$ ipython --no-banner

In [1]: import numpy as np

In [2]: import numpy.linalg as la

In [3]: np.set_printoptions(precision=1, suppress=True, linewidth=200)

In [4]: def rnd(a):
   ...:     return np.round(a, 1) + 0
   ...: 

In [5]: B = np.array([[0, 2, -2, 0, 0, -2, -1, 2, -2],
   ...:     [-1, 2, -1, -1, 1, -1, 1, -2, -2],
   ...:     [-1, -1, -2, 1, -1, 1, -1, -2, -1],
   ...:     [0, -2, 0, 2, -2, 0, -1, -1, -2],
   ...:     [2, -1, 1, -1, -1, 2, -1, 0, -2],
   ...:     [-1, 2, -2, 0, 2, 2, 2, 0, 1],
   ...:     [2, -1, -2, 0, -2, 1, -2, 2, 0],
   ...:     [-1, 0, 2, -2, 1, -1, -1, 0, 0],
   ...:     [-1, -2, 1, 1, 0, 2, 1, -1, -2]])

In [6]: A = B - B.T

In [7]: A
Out[7]: 
array([[ 0,  3, -1,  0, -2, -1, -3,  3, -1],
       [-3,  0,  0,  1,  2, -3,  2, -2,  0],
       [ 1,  0,  0,  1, -2,  3,  1, -4, -2],
       [ 0, -1, -1,  0, -1,  0, -1,  1, -3],
       [ 2, -2,  2,  1,  0,  0,  1, -1, -2],
       [ 1,  3, -3,  0,  0,  0,  1,  1, -1],
       [ 3, -2, -1,  1, -1, -1,  0,  3, -1],
       [-3,  2,  4, -1,  1, -1, -3,  0,  1],
       [ 1,  0,  2,  3,  2,  1,  1, -1,  0]])

In [8]: np.argsort(-la.norm(A, axis=0).round(6), kind="stable")[:3]
Out[8]: array([7, 2, 0])

In [9]: left, s, VT = la.svd(A)

In [10]: np.argmax(s[:-1] / (s[1:] + 1e-6)) + 1
Out[10]: np.int64(8)

In [11]: B = left[:, :8] @ np.diag(s[:8]) @ VT[:8]

In [12]: la.matrix_rank(A, rtol=0.05)
Out[12]: np.int64(8)

In [13]: rnd(np.abs(A - B).max())
Out[13]: np.float64(0.0)

In [14]: left, s, VT = la.svd(A)

In [15]: vecs = VT[:(s > 1e-8).sum()]

In [16]: rng = np.random.default_rng(2940)

In [17]: vec = A[5] + 4 * A[6] + rng.integers(2) * np.eye(9)[1]

In [18]: vec
Out[18]: array([13., -5., -7.,  4., -4., -4.,  1., 13., -5.])

In [19]: la.matrix_rank(np.vstack([A, vec]))
Out[19]: np.int64(8)

In [20]: rnd(vecs.T @ vecs)
Out[20]: 
array([[ 0.9,  0. ,  0.1,  0. , -0.1,  0.1,  0.2,  0.2,  0. ],
       [ 0. ,  1. ,  0. ,  0. ,  0. ,  0. ,  0. ,  0. ,  0. ],
       [ 0.1,  0. ,  0.9,  0. ,  0.1, -0.1, -0.2, -0.1,  0. ],
       [ 0. ,  0. ,  0. ,  1. ,  0. ,  0. ,  0. ,  0. ,  0. ],
       [-0.1,  0. ,  0.1,  0. ,  0.9,  0.1,  0.2,  0.2,  0. ],
       [ 0.1,  0. , -0.1,  0. ,  0.1,  0.9, -0.1, -0.1,  0. ],
       [ 0.2,  0. , -0.2,  0. ,  0.2, -0.1,  0.6, -0.3,  0. ],
       [ 0.2,  0. , -0.1,  0. ,  0.2, -0.1, -0.3,  0.8,  0. ],
       [ 0. ,  0. ,  0. ,  0. ,  0. ,  0. ,  0. ,  0. ,  1. ]])
